>>> import numpy as np
>>> np.set_printoptions(precision=1, suppress=True, linewidth=200, legacy="1.25")
>>> m1 = np.loadtxt("case2.csv", delimiter=",")
>>> m1.round(1) + 0
array([[ 0.6, -0.1,  0.3,  0.4,  0. ,  0.3, -0.3,  0. , -0.4],
       [ 0.1,  0.3,  0.3, -0.3,  0.6, -0.1, -0.1,  0.6,  0.1],
       [-0.3, -0.6,  0.4, -0.3,  0.1, -0.2, -0.2, -0.1, -0.4],
       [-0.2,  0.5,  0.2,  0. , -0.4, -0.4, -0.5,  0. , -0.2],
       [ 0.2,  0.2,  0.2,  0.3,  0.4, -0.5,  0.4, -0.4, -0.1],
       [-0.1, -0.1,  0.7,  0.1, -0.4,  0.1,  0.4,  0.1,  0.3],
       [ 0.5,  0. ,  0.1, -0.7, -0.1,  0. , -0.1, -0.4,  0.2],
       [ 0.2, -0.3,  0. ,  0.3,  0.1, -0.4, -0.4,  0. ,  0.7],
       [ 0.4, -0.2, -0.2, -0.1, -0.4, -0.4,  0.3,  0.5, -0.3]])
>>> G = m1.T @ m1
>>> (m1 @ m1.T).shape
(9, 9)
>>> G.round(1) + 0
array([[1., 0., 0., 0., 0., 0., 0., 0., 0.],
       [0., 1., 0., 0., 0., 0., 0., 0., 0.],
       [0., 0., 1., 0., 0., 0., 0., 0., 0.],
       [0., 0., 0., 1., 0., 0., 0., 0., 0.],
       [0., 0., 0., 0., 1., 0., 0., 0., 0.],
       [0., 0., 0., 0., 0., 1., 0., 0., 0.],
       [0., 0., 0., 0., 0., 0., 1., 0., 0.],
       [0., 0., 0., 0., 0., 0., 0., 1., 0.],
       [0., 0., 0., 0., 0., 0., 0., 0., 1.]])
>>> np.allclose(G, G.T)
True
>>> np.linalg.matrix_rank(G)
9
>>> other = np.linalg.inv(m1)
>>> np.round(np.linalg.det(m1) * np.linalg.det(other), 1)
1.0
>>> np.round(np.linalg.det(m1) * other, 1) + 0
array([[-0.6, -0.1,  0.3,  0.2, -0.2,  0.1, -0.5, -0.2, -0.4],
       [ 0.1, -0.3,  0.6, -0.5, -0.2,  0.1,  0. ,  0.3,  0.2],
       [-0.3, -0.3, -0.4, -0.2, -0.2, -0.7, -0.1,  0. ,  0.2],
       [-0.4,  0.3,  0.3,  0. , -0.3, -0.1,  0.7, -0.3,  0.1],
       [ 0. , -0.6, -0.1,  0.4, -0.4,  0.4,  0.1, -0.1,  0.4],
       [-0.3,  0.1,  0.2,  0.4,  0.5, -0.1,  0. ,  0.4,  0.4],
       [ 0.3,  0.1,  0.2,  0.5, -0.4, -0.4,  0.1,  0.4, -0.3],
       [ 0. , -0.6,  0.1,  0. ,  0.4, -0.1,  0.4,  0. , -0.5],
       [ 0.4, -0.1,  0.4,  0.2,  0.1, -0.3, -0.2, -0.7,  0.3]])
>>> (np.abs(other) > 1e-9).astype(int)
array([[1, 1, 1, 1, 1, 1, 1, 1, 1],
       [1, 1, 1, 1, 1, 1, 1, 1, 1],
       [1, 1, 1, 1, 1, 1, 1, 1, 1],
       [1, 1, 1, 1, 1, 1, 1, 1, 1],
       [1, 1, 1, 1, 1, 1, 1, 1, 1],
       [1, 1, 1, 1, 1, 1, 1, 1, 1],
       [1, 1, 1, 1, 1, 1, 1, 1, 1],
       [1, 1, 1, 1, 1, 1, 1, 1, 1],
       [1, 1, 1, 1, 1, 1, 1, 1, 1]])
